$ python -q
>>> import numpy as np
>>> import numpy.linalg as la
>>> np.set_printoptions(suppress=True, linewidth=120)
>>> def tidy(a):
...     return np.round(a, 3) + 0
... 
>>> other = np.array([[0, 2, 2, 0]])
>>> F = other.T @ other
>>> F
array([[0, 0, 0, 0],
       [0, 4, 4, 0],
       [0, 4, 4, 0],
       [0, 0, 0, 0]])
>>> np.unique(F.round(6), axis=0).shape
(2, 4)
>>> la.lstsq(F[:-1].T, F[-1])[2]
np.int32(1)
>>> tidy(F @ la.pinv(F) @ F)
array([[0., 0., 0., 0.],
       [0., 4., 4., 0.],
       [0., 4., 4., 0.],
       [0., 0., 0., 0.]])
>>> np.abs(np.diag(la.qr(F)[1])) > 1e-9
array([False,  True, False, False])
>>> try:
...     la.inv(F)
... except la.LinAlgError as e:
...     print(repr(e))
... 
LinAlgError('Singular matrix')
>>> tidy(np.trace(la.pinv(F) @ F))
np.float64(1.0)
>>> ev, evecs = la.eigh(F)
>>> tidy(np.abs(evecs[:, -1]))
array([0.   , 0.707, 0.707, 0.   ])
>>> ev
array([0., 0., 0., 8.])
>>> tidy(evecs @ np.diag(ev) @ evecs.T)
array([[0., 0., 0., 0.],
       [0., 4., 4., 0.],
       [0., 4., 4., 0.],
       [0., 0., 0., 0.]])
>>> def softmax(z):
...     e = np.exp(z - z.max(axis=-1, keepdims=True))
...     return e / e.sum(axis=-1, keepdims=True)
... 
>>> tidy(softmax(F[2]))
array([0.009, 0.491, 0.491, 0.009])
>>> softmax(F).sum(axis=1)
array([1., 1., 1., 1.])
>>> tidy(softmax(10 * F[2]))
array([0. , 0.5, 0.5, 0. ])
>>> att = F @ F.T / np.sqrt(4)
>>> tidy(softmax(att + np.triu(np.full(att.shape, -np.inf), 1)))
array([[1.  , 0.  , 0.  , 0.  ],
       [0.  , 1.  , 0.  , 0.  ],
       [0.  , 0.5 , 0.5 , 0.  ],
       [0.25, 0.25, 0.25, 0.25]])
>>> tidy(softmax(att)[2] @ F)
array([0., 4., 4., 0.])
>>> softmax(att).round(6).argmax(axis=1)
array([0, 1, 1, 0])
>>> tidy(softmax(att))
array([[0.25, 0.25, 0.25, 0.25],
       [0.  , 0.5 , 0.5 , 0.  ],
       [0.  , 0.5 , 0.5 , 0.  ],
       [0.25, 0.25, 0.25, 0.25]])
>>> X = np.load("w.npy")
>>> tidy(X)
array([[ 0.091, -0.091, -0.273],
       [-0.091,  0.091,  0.273],
       [-0.273,  0.273,  0.818]])
>>> ev, evecs = la.eigvalsh(X)
Traceback (most recent call last):
  File "<python-input-28>", line 1, in <module>
    ev, evecs = la.eigvalsh(X)
    ^^^^^^^^^
ValueError: too many values to unpack (expected 2)
>>> ev, evecs = la.eigh(X)
>>> tidy(evecs @ np.diag(ev) @ evecs.T)
array([[ 0.091, -0.091, -0.273],
       [-0.091,  0.091,  0.273],
       [-0.273,  0.273,  0.818]])
>>> tidy(la.svd(X, compute_uv=False))
array([1., 0., 0.])
>>> tidy(evecs.T @ evecs)
array([[1., 0., 0.],
       [0., 1., 0.],
       [0., 0., 1.]])
>>> tidy(ev)
array([0., 0., 1.])
>>> (ev > 1e-8).sum(), (ev < -1e-8).sum()
(np.int64(1), np.int64(0))
>>> tidy(la.eigvalsh(X + -1 * np.eye(3)))
array([-1., -1.,  0.])
>>> ev.sum(), np.trace(X)
(np.float64(1.0), np.float64(1.0))
>>> f = np.array([3, 1, 0])
>>> tidy(np.convolve(X[2], f))
array([-0.818,  0.545,  2.727,  0.818,  0.   ])
>>> tidy(np.cross(X[2, :3], X[1, :3]))
array([0., 0., 0.])
>>> ev, evecs = la.eigh(X)
>>> x0 = np.array([-5, 5, -1])
>>> tidy(x0 @ X @ x0 / (x0 @ x0)), tidy(ev[0]), ev[-1]
(np.float64(0.087), np.float64(0.0), np.float64(1.0))
>>> (np.sign(evecs[:, -1].round(6)) == np.sign(evecs[0, -1].round(6))).astype(int)
array([1, 0, 0])
>>> tidy(evecs * np.abs(ev) @ evecs.T)
array([[ 0.091, -0.091, -0.273],
       [-0.091,  0.091,  0.273],
       [-0.273,  0.273,  0.818]])
>>> tidy(evecs * np.maximum(ev, 0) @ evecs.T)
array([[ 0.091, -0.091, -0.273],
       [-0.091,  0.091,  0.273],
       [-0.273,  0.273,  0.818]])
>>> la.cond(X) > 100
np.True_
>>> x0 = np.array([2, -2, -1])
>>> tidy(np.eye(3) - X)
array([[ 0.909,  0.091,  0.273],
       [ 0.091,  0.909, -0.273],
       [ 0.273, -0.273,  0.182]])
>>> tidy(la.eigvalsh(2 * X - np.eye(3)))
array([-1., -1.,  1.])
>>> (x0 - X @ x0) @ (X @ x0)
np.float64(0.0)
>>> np.trace(X)
np.float64(1.0)
>>> tidy(X @ X @ x0)
array([ 0.636, -0.636, -1.909])
>>> W0 = np.loadtxt("a.csv", delimiter=",")
>>> tidy(W0)
array([[-0.903,  0.028, -0.428],
       [-0.411, -0.343,  0.845],
       [-0.123,  0.939,  0.322]])
>>> rng = np.random.default_rng(89926)
>>> labels = rng.permutation(3)
>>> other = W0[:, labels] * rng.choice([-1, 1], 3)
>>> tidy(other)
array([[ 0.028, -0.428,  0.903],
       [-0.343,  0.845,  0.411],
       [ 0.939,  0.322,  0.123]])
>>> U, _, VT = la.svd(W0.T @ other)
>>> tidy(U @ VT)
array([[ 0.,  0., -1.],
       [ 1.,  0.,  0.],
       [ 0.,  1.,  0.]])
>>> labels
array([1, 2, 0])
>>> m1 = np.load("arr.npy")
>>> m1
array([[ 1., -3.,  0.],
       [-3.,  0., -3.],
       [ 0., -3.,  0.]])
>>> ev, evecs = la.eig(m1)
>>> tidy(np.prod(ev))
np.float64(-9.0)
>>> tidy(np.sort(la.eigvals(m1 @ m1)))
array([ 0.243, 16.209, 20.547])
>>> tidy(np.sort(la.eigvals(la.inv(m1))))
array([-0.248,  0.221,  2.028])
>>> other = np.array([[3, 2], [1, 3], [1, 3]])
>>> la.matrix_rank(np.vstack([m1, other.T]))
np.int64(3)
>>> np.einsum("ik,kj->ji", m1, other)
array([[  0., -12.,  -3.],
       [ -7., -15.,  -9.]])
>>> la.matrix_rank(m1 @ other)
np.int64(2)
>>> other = np.array([[-1, -1, 0], [-2, -5, -4], [2, -5, 5], [-3, 2, -3]])
>>> np.einsum("ik,kj->ij", F, other)
array([[  0,   0,   0],
       [  0, -40,   4],
       [  0, -40,   4],
       [  0,   0,   0]])
>>> np.einsum("ij->j", F)
array([0, 8, 8, 0])
>>> la.matrix_rank(np.vstack([F, other.T]))
np.int64(4)
>>> la.matrix_rank(F @ other)
np.int64(1)
>>> [round(float(la.det(m1[:i, :i])), 2) + 0 for i in range(1, 4)]
[1.0, -9.0, -9.0]
>>> arr = np.array([[0, -3, 0, -3, 0, -3],
...     [1, -5, 1, -5, 1, -5],
...     [4, -3, 4, -3, 4, -3],
...     [0, -3, 0, -3, 0, -3],
...     [1, -5, 1, -5, 1, -5],
...     [4, -3, 4, -3, 4, -3]])
>>> np.unique(arr.round(6), axis=0).shape
(3, 6)
>>> la.matrix_rank(arr, rtol=0.1)
np.int64(2)
>>> tidy(la.norm(arr, 2) / la.norm(arr))
np.float64(0.926)
>>> f = np.array([2, 1, 3]) + 0.5
>>> K = np.outer(f, f) / (f @ f)
>>> tidy(K)
array([[0.301, 0.181, 0.422],
       [0.181, 0.108, 0.253],
       [0.422, 0.253, 0.59 ]])
>>> tidy(la.pinv(W0))
array([[-0.903, -0.411, -0.123],
       [ 0.028, -0.343,  0.939],
       [-0.428,  0.845,  0.322]])
>>> tidy(la.norm(W0, axis=0))
array([1., 1., 1.])
>>> U, sigma, VT = la.svd(K, full_matrices=False)
>>> tidy(VT @ VT.T)
array([[1., 0., 0.],
       [0., 1., 0.],
       [0., 0., 1.]])
>>> np.allclose(U * sigma @ VT, K)
True
>>> other = K / la.norm(K, axis=1, keepdims=True)
>>> gram = other @ other.T
>>> (np.abs(gram) > 0.9).astype(int)
array([[1, 1, 1],
       [1, 1, 1],
       [1, 1, 1]])
>>> np.argwhere(np.triu(np.abs(gram) > 0.95, 1))
array([[0, 1],
       [0, 2],
       [1, 2]])
>>> tidy(la.norm(other, axis=1))
array([1., 1., 1.])
>>> gram
array([[1., 1., 1.],
       [1., 1., 1.],
       [1., 1., 1.]])
>>> rk = la.matrix_rank(K)
>>> rk
np.int64(1)
>>> null = la.svd(K)[2][rk:].T
>>> tidy(K @ null)
array([[0., 0.],
       [0., 0.],
       [0., 0.]])
>>> tidy(null @ null.T)
array([[ 0.699, -0.181, -0.422],
       [-0.181,  0.892, -0.253],
       [-0.422, -0.253,  0.41 ]])
>>> null.shape
(3, 2)
>>> [int(la.matrix_rank(np.delete(K, i, axis=0))) for i in range(3)]
[1, 1, 1]
>>> [int(la.matrix_rank(K[:, :j + 1])) for j in range(3)]
[1, 1, 1]
>>> feats = np.load("mat.npy")
>>> feats
array([[0, 0, 0, 0],
       [0, 0, 1, 1],
       [0, 1, 0, 1],
       [0, 1, 1, 0]])
>>> (la.matrix_power((feats != 0) + (feats.T != 0) + np.eye(4), 4) > 0).astype(int)
array([[1, 0, 0, 0],
       [0, 1, 1, 1],
       [0, 1, 1, 1],
       [0, 1, 1, 1]])
>>> (feats != 0).astype(int)
array([[0, 0, 0, 0],
       [0, 0, 1, 1],
       [0, 1, 0, 1],
       [0, 1, 1, 0]])
>>> feats @ feats
array([[0, 0, 0, 0],
       [0, 2, 1, 1],
       [0, 1, 2, 1],
       [0, 1, 1, 2]])
>>> tidy(la.det(feats))
np.float64(0.0)
>>> np.flatnonzero(la.matrix_power((feats != 0) + (feats.T != 0) + np.eye(4), 4)[3])
array([1, 2, 3])
>>> tidy(np.sort(la.eigvals(feats).real))
array([-1., -1.,  0.,  2.])
>>> gram = feats.T @ feats
>>> np.diag(gram)
array([0, 2, 2, 2])
>>> W2 = np.sign(np.array([[0, 0, 3], [-2, 1, 2], [-1, -3, -3]]))
>>> other = (np.tril(W2, -1) + np.eye(3)) @ (np.triu(W2, 1) + np.eye(3))
>>> ev = np.array([1, 2, 2])
>>> A = np.rint(other * ev @ la.inv(other)) + 0
>>> A
array([[ 3.,  1.,  1.],
       [-1.,  1., -1.],
       [-1., -1.,  1.]])
>>> O, evecs = la.qr(A[:, :2])[0], la.qr(A[:, 2:])[0]
>>> sigma = la.svd(O.T @ evecs, compute_uv=False)
>>> tidy(np.degrees(np.arccos(sigma.clip(0, 1))))
array([28.126])
>>> tidy(la.norm(O @ O.T - evecs @ evecs.T, 2))
np.float64(1.0)
>>> th = np.radians(180)
>>> r_ = np.eye(3)
>>> r_[0, 0] = r_[1, 1] = np.cos(th)
>>> r_[0, 1], r_[1, 0] = -np.sin(th), np.sin(th)
>>> tidy(r_)
array([[-1.,  0.,  0.],
       [ 0., -1.,  0.],
       [ 0.,  0.,  1.]])
>>> other = A @ r_.T
>>> np.allclose(la.norm(A, axis=1), la.norm(other, axis=1))
True
>>> tidy(la.svd(A, compute_uv=False)), tidy(la.svd(other, compute_uv=False))
(array([3.562, 2.   , 0.562]), array([3.562, 2.   , 0.562]))
>>> np.abs(other - A).max(axis=0)
array([6., 2., 0.])
>>> tidy(la.det(r_)), np.trace(r_)
(np.float64(1.0), np.float64(-1.0))
>>> ev, evecs = la.eig(A)
>>> tidy(ev)
array([1., 2., 2.])
>>> tidy(A @ evecs[:, 0] - ev[0] * evecs[:, 0])
array([0., 0., 0.])
>>> tidy(np.sort(la.eigvals(A @ A)))
array([1., 4., 4.])
>>> other = A / np.sqrt((A ** 2).mean(axis=1, keepdims=True))
>>> tidy(A - A.mean(axis=1, keepdims=True))
array([[ 1.333, -0.667, -0.667],
       [-0.667,  1.333, -0.667],
       [-0.667, -0.667,  1.333]])
>>> tidy(other[0])
array([1.567, 0.522, 0.522])
>>> la.matrix_rank(A - A.mean(axis=1, keepdims=True))
np.int64(2)
>>> la.matrix_rank(other) == la.matrix_rank(A)
np.True_
>>> np.einsum("ii->", A)
np.float64(5.0)
>>> np.einsum("ij,ji->", A, A)
np.float64(9.0)
>>> tidy(la.det(2 * A)), tidy(la.det(A))
(np.float64(32.0), np.float64(4.0))
>>> tidy(la.eigvals(A))
array([1., 2., 2.])
>>> tidy(la.det(A[::-1]))
np.float64(-4.0)
